In [1]: import numpy as np

In [2]: import numpy.linalg as la

In [3]: np.set_printoptions(precision=2, suppress=True, linewidth=200, sign=" ")

In [4]: mat = np.load("block19.npy")

In [5]: mat
Out[5]: 
array([[ -1.2 , -10.16,  -1.75,   0.66,  -2.73,   2.86],
       [  3.95, -10.05,   2.94,   0.49,  -4.76,   1.85],
       [  1.45, -10.79,  -0.12,   0.38,  -3.02,   3.27],
       [ -1.86,  -2.74,  -2.82,   0.11,  -0.72,   0.96],
       [  1.09,  -6.12,   0.59,   0.48,  -1.24,   1.67],
       [  4.58,  -5.27,   3.71,   0.32,  -1.26,   1.55],
       [  1.69,  -7.5 ,   1.61,   0.19,  -4.74,   0.57],
       [  1.62,  -4.91,   1.64,   0.26,  -3.38,  -0.01],
       [  2.64,  -1.93,   2.54,  -0.04,  -1.98,  -0.42],
       [  1.22,  -6.65,   2.26,   0.4 ,  -4.33,   0.35],
       [ -0.87,  -9.76,  -1.36,   0.6 ,  -3.95,   2.02],
       [  3.35,  -6.18,   5.18,   0.52,  -5.28,  -0.38],
       [  3.45, -12.24,   3.23,   0.61,  -4.69,   2.64],
       [  0.39, -10.69,   0.  ,   0.47,  -4.87,   1.88],
       [  0.94,  -5.84,   0.53,   0.51,  -1.27,   1.8 ],
       [  2.01,  -8.48,   2.45,   0.65,  -3.08,   1.58],
       [  5.38, -10.59,   7.23,   0.74,  -5.87,   0.84],
       [ -0.21,  -1.49,   0.44,   0.23,  -0.99,   0.14],
       [  1.5 ,  -7.4 ,   1.46,   0.21,  -4.8 ,   0.42],
       [ -0.1 ,  -7.25,  -0.83,   0.38,  -1.54,   2.35],
       [  5.04,  -7.25,   3.88,   0.16,  -3.64,   1.12],
       [  2.91,  -7.34,   1.62,  -0.01,  -3.88,   0.79],
       [  2.01,  -4.43,   2.23,   0.37,  -0.83,   1.31],
       [  1.18, -10.64,   2.6 ,   0.44,  -6.49,   0.43],
       [  3.36, -11.01,   4.33,   0.82,  -5.43,   1.55],
       [ -0.23,  -5.39,   1.03,   0.44,  -3.26,   0.6 ],
       [  1.59, -11.71,   1.47,   0.46,  -5.92,   1.58],
       [  4.05, -11.52,   1.84,   0.52,  -4.06,   2.63],
       [  3.37, -13.45,   4.48,   0.98,  -6.61,   1.8 ],
       [  2.59,  -2.21,   2.05,   0.15,  -1.14,   0.38],
       [  5.72, -11.87,   6.04,   0.73,  -5.45,   1.93],
       [  3.64, -11.84,   3.66,   0.51,  -5.87,   1.81],
       [ -1.16,  -4.62,  -0.37,   0.47,  -2.23,   0.87],
       [  2.47, -14.67,   2.99,   0.77,  -6.86,   2.38],
       [  3.53,  -4.36,   4.43,   0.2 ,  -4.18,  -0.49],
       [  2.48,  -3.56,   3.35,   0.34,  -2.95,  -0.14]])

In [6]: z = mat[:, 4] > np.median(mat[:, 4])

In [7]: r0 = mat[z].mean(axis=0) - mat[~z].mean(axis=0)

In [8]: np.argsort(-np.abs(r0).round(6), kind="stable")
Out[8]: array([ 1,  4,  2,  0,  3,  5])

In [9]: z.astype(int)
Out[9]: array([ 1,  0,  1,  1,  1,  1,  0,  1,  1,  0,  0,  0,  0,  0,  1,  1,  0,  1,  0,  1,  1,  1,  1,  0,  0,  1,  0,  0,  0,  1,  0,  0,  1,  0,  0,  1])
